$ ipython --no-banner

In [1]: import numpy as np

In [2]: np.set_printoptions(precision=1, suppress=True, linewidth=160)

In [3]: E = np.loadtxt("layer17.csv", delimiter=",")

In [4]: print(E)
[[ -3.   3. -27.]
 [  5.  15.  -7.]
 [  6.   9.  15.]
 [ -3.  -2. -14.]]

In [5]: U, sig, vt = np.linalg.svd(E)

In [6]: print(np.argmax(sig[:-1] / (sig[1:] + 1e-6)) + 1)
2

In [7]: Y = U[:, :2] @ np.diag(sig[:2]) @ vt[:2]

In [8]: print(round(float(np.linalg.norm(E - Y, 2)), 1), round(float(sig[2]), 1))
0.0 0.0

In [9]: print(Y)
[[ -3.   3. -27.]
 [  5.  15.  -7.]
 [  6.   9.  15.]
 [ -3.  -2. -14.]]

In [10]: print(np.linalg.matrix_rank(E, rtol=0.1))
2

In [11]: print(np.argsort(-np.linalg.norm(E, axis=0).round(6), kind="stable")[:3])
[2 1 0]

In [12]: X = np.load("w.npy")

In [13]: print(X)
[[0 1 5 4 0 2]
 [2 5 7 6 5 8]
 [9 2 4 9 9 2]
 [2 6 9 8 9 9]
 [3 0 6 8 3 6]
 [2 9 0 0 5 2]]

In [14]: Q, vecs = np.linalg.qr(X[:, :1])[0], np.linalg.qr(X[:, 1:])[0]

In [15]: sig = np.linalg.svd(Q.T @ vecs, compute_uv=False)

In [16]: print((sig > 0.9).sum())
1

In [17]: print(np.degrees(np.arccos(sig.clip(0, 1))))
[6.5]

In [18]: print(np.linalg.norm(X, axis=0))
[10.1 12.1 14.4 16.2 14.9 13.9]

In [19]: print(round(float(np.linalg.norm(X, "nuc")), 1))
55.3

In [20]: print(X[5] @ X[0])
13

In [21]: print(round(np.linalg.norm(X[5] - X[0]), 1))
11.6

In [22]: J = np.load("a.npy")

In [23]: print(J)
[[1 0 0]
 [2 1 0]
 [2 1 1]]

In [24]: rng = np.random.default_rng(84393)

In [25]: labels = rng.permutation(3)

In [26]: print(labels)
[1 2 0]

In [27]: Y = J[labels][:, labels]

In [28]: print(np.trace(Y))
3

In [29]: print(np.allclose(Y, J))
False

In [30]: print(Y)
[[1 0 2]
 [1 1 2]
 [0 0 1]]

In [31]: ev, vecs = np.linalg.eig(J)

In [32]: print(np.sort(np.linalg.eigvals(J.T)))
[1. 1. 1.]

In [33]: print(np.sort(np.linalg.eigvals(np.linalg.inv(J))))
[1. 1. 1.]

In [34]: print(ev)
[1. 1. 1.]

In [35]: print(np.sort(np.linalg.eigvals(J @ J)))
[1. 1. 1.]

In [36]: Q, R = np.linalg.qr(J)

In [37]: print(np.allclose(R.T @ R, J.T @ J))
True

In [38]: print(Q.round(1) + 0)
[[-0.3  0.9  0. ]
 [-0.7 -0.2 -0.7]
 [-0.7 -0.2  0.7]]

In [39]: Y = np.array([[3, 1], [3, 2], [0, 3]])

In [40]: print(np.vstack([J, Y.T]).shape)
(5, 3)

In [41]: print(J @ Y)
[[3 1]
 [9 4]
 [9 7]]

In [42]: print(np.einsum("ik,kj->ij", J, Y))
[[3 1]
 [9 4]
 [9 7]]

In [43]: print(np.einsum("ij,ij->i", J, J))
[1 5 6]

In [44]: print(np.prod(np.diag(J)), round(np.linalg.det(J), 1))
1 1.0

In [45]: print(J @ J)
[[1 0 0]
 [4 1 0]
 [6 2 1]]

In [46]: print([int(np.linalg.matrix_rank(np.linalg.matrix_power(J, p))) for p in range(1, 4)])
[3, 3, 3]

In [47]: print(np.sort(np.linalg.eigvals(J)))
[1. 1. 1.]

In [48]: F = np.loadtxt("m.csv", delimiter=",")

In [49]: print(F.round(1) + 0)
[[ 0.5  0.3  0.5  0.2  0.   0.  -0.3  0.2 -0.4 -0.3]
 [ 0.3  0.8 -0.3 -0.1  0.   0.   0.2 -0.2  0.2  0.2]
 [ 0.5 -0.3  0.5 -0.2  0.   0.   0.3 -0.2  0.4  0.3]
 [ 0.2 -0.1 -0.2  0.9  0.   0.   0.1 -0.1  0.1  0.1]
 [ 0.   0.   0.   0.   1.   0.   0.   0.   0.   0. ]
 [ 0.   0.   0.   0.   0.   1.   0.   0.   0.   0. ]
 [-0.3  0.2  0.3  0.1  0.   0.   0.8  0.2 -0.2 -0.2]
 [ 0.2 -0.2 -0.2 -0.1  0.   0.   0.2  0.9  0.2  0.2]
 [-0.4  0.2  0.4  0.1  0.   0.  -0.2  0.2  0.7 -0.2]
 [-0.3  0.2  0.3  0.1  0.   0.  -0.2  0.2 -0.2  0.8]]

In [50]: Q, R = np.linalg.qr(X)

In [51]: print(np.round(np.trace(Q @ Q.T), 1))
6.0

In [52]: print(np.round(Q @ R, 1) + 0)
[[0. 1. 5. 4. 0. 2.]
 [2. 5. 7. 6. 5. 8.]
 [9. 2. 4. 9. 9. 2.]
 [2. 6. 9. 8. 9. 9.]
 [3. 0. 6. 8. 3. 6.]
 [2. 9. 0. 0. 5. 2.]]

In [53]: print(Q.round(1) + 0)
[[ 0.  -0.1  0.4  0.1 -0.6  0.7]
 [-0.2 -0.4  0.3  0.5 -0.3 -0.6]
 [-0.9  0.3 -0.2  0.2  0.   0.2]
 [-0.2 -0.5  0.5  0.   0.7  0.2]
 [-0.3  0.2  0.4 -0.8 -0.2 -0.3]
 [-0.2 -0.7 -0.5 -0.3 -0.2  0.1]]

In [54]: print(np.allclose(R.T @ R, X.T @ X))
True

In [55]: vec = np.array([-2, 1, 1, 0, 2, 1])

In [56]: rhs = Q @ vec

In [57]: print(rhs)
[-0.2 -0.9  2.1  2.   0.5 -1.2]

In [58]: print(np.round(np.linalg.solve(Q, 3 * rhs), 1) + 0)
[-6.  3.  3.  0.  6.  3.]

In [59]: print(np.round(np.linalg.solve(Q.T, Q[5]), 1) + 0)
[0. 0. 0. 0. 0. 1.]

In [60]: print(np.round(np.linalg.solve(Q, rhs), 1) + 0)
[-2.  1.  1.  0.  2.  1.]

In [61]: ev, vecs = np.linalg.eigh(F)

In [62]: vec = np.array([-1, 1, -2, -3, -3, 3, 3, 3, -3, 1])

In [63]: print(np.round(vecs * np.abs(ev) @ vecs.T, 1) + 0)
[[1. 0. 0. 0. 0. 0. 0. 0. 0. 0.]
 [0. 1. 0. 0. 0. 0. 0. 0. 0. 0.]
 [0. 0. 1. 0. 0. 0. 0. 0. 0. 0.]
 [0. 0. 0. 1. 0. 0. 0. 0. 0. 0.]
 [0. 0. 0. 0. 1. 0. 0. 0. 0. 0.]
 [0. 0. 0. 0. 0. 1. 0. 0. 0. 0.]
 [0. 0. 0. 0. 0. 0. 1. 0. 0. 0.]
 [0. 0. 0. 0. 0. 0. 0. 1. 0. 0.]
 [0. 0. 0. 0. 0. 0. 0. 0. 1. 0.]
 [0. 0. 0. 0. 0. 0. 0. 0. 0. 1.]]

In [64]: print(np.linalg.svd(F, compute_uv=False))
[1. 1. 1. 1. 1. 1. 1. 1. 1. 1.]

In [65]: print(np.round(F.T @ F, 1) + 0)
[[1. 0. 0. 0. 0. 0. 0. 0. 0. 0.]
 [0. 1. 0. 0. 0. 0. 0. 0. 0. 0.]
 [0. 0. 1. 0. 0. 0. 0. 0. 0. 0.]
 [0. 0. 0. 1. 0. 0. 0. 0. 0. 0.]
 [0. 0. 0. 0. 1. 0. 0. 0. 0. 0.]
 [0. 0. 0. 0. 0. 1. 0. 0. 0. 0.]
 [0. 0. 0. 0. 0. 0. 1. 0. 0. 0.]
 [0. 0. 0. 0. 0. 0. 0. 1. 0. 0.]
 [0. 0. 0. 0. 0. 0. 0. 0. 1. 0.]
 [0. 0. 0. 0. 0. 0. 0. 0. 0. 1.]]

In [66]: print(np.linalg.norm(F, axis=0))
[1. 1. 1. 1. 1. 1. 1. 1. 1. 1.]

In [67]: print(np.round(F[:, 6] @ F[:, 4], 1))
0.0

In [68]: print(np.round(F @ F.T, 1) + 0)
[[1. 0. 0. 0. 0. 0. 0. 0. 0. 0.]
 [0. 1. 0. 0. 0. 0. 0. 0. 0. 0.]
 [0. 0. 1. 0. 0. 0. 0. 0. 0. 0.]
 [0. 0. 0. 1. 0. 0. 0. 0. 0. 0.]
 [0. 0. 0. 0. 1. 0. 0. 0. 0. 0.]
 [0. 0. 0. 0. 0. 1. 0. 0. 0. 0.]
 [0. 0. 0. 0. 0. 0. 1. 0. 0. 0.]
 [0. 0. 0. 0. 0. 0. 0. 1. 0. 0.]
 [0. 0. 0. 0. 0. 0. 0. 0. 1. 0.]
 [0. 0. 0. 0. 0. 0. 0. 0. 0. 1.]]

In [69]: print(np.round(np.linalg.pinv(F), 1) + 0)
[[ 0.5  0.3  0.5  0.2  0.   0.  -0.3  0.2 -0.4 -0.3]
 [ 0.3  0.8 -0.3 -0.1  0.   0.   0.2 -0.2  0.2  0.2]
 [ 0.5 -0.3  0.5 -0.2  0.   0.   0.3 -0.2  0.4  0.3]
 [ 0.2 -0.1 -0.2  0.9  0.   0.   0.1 -0.1  0.1  0.1]
 [ 0.   0.   0.   0.   1.   0.   0.   0.   0.   0. ]
 [ 0.   0.   0.   0.   0.   1.   0.   0.   0.   0. ]
 [-0.3  0.2  0.3  0.1  0.   0.   0.8  0.2 -0.2 -0.2]
 [ 0.2 -0.2 -0.2 -0.1  0.   0.   0.2  0.9  0.2  0.2]
 [-0.4  0.2  0.4  0.1  0.   0.  -0.2  0.2  0.7 -0.2]
 [-0.3  0.2  0.3  0.1  0.   0.  -0.2  0.2 -0.2  0.8]]
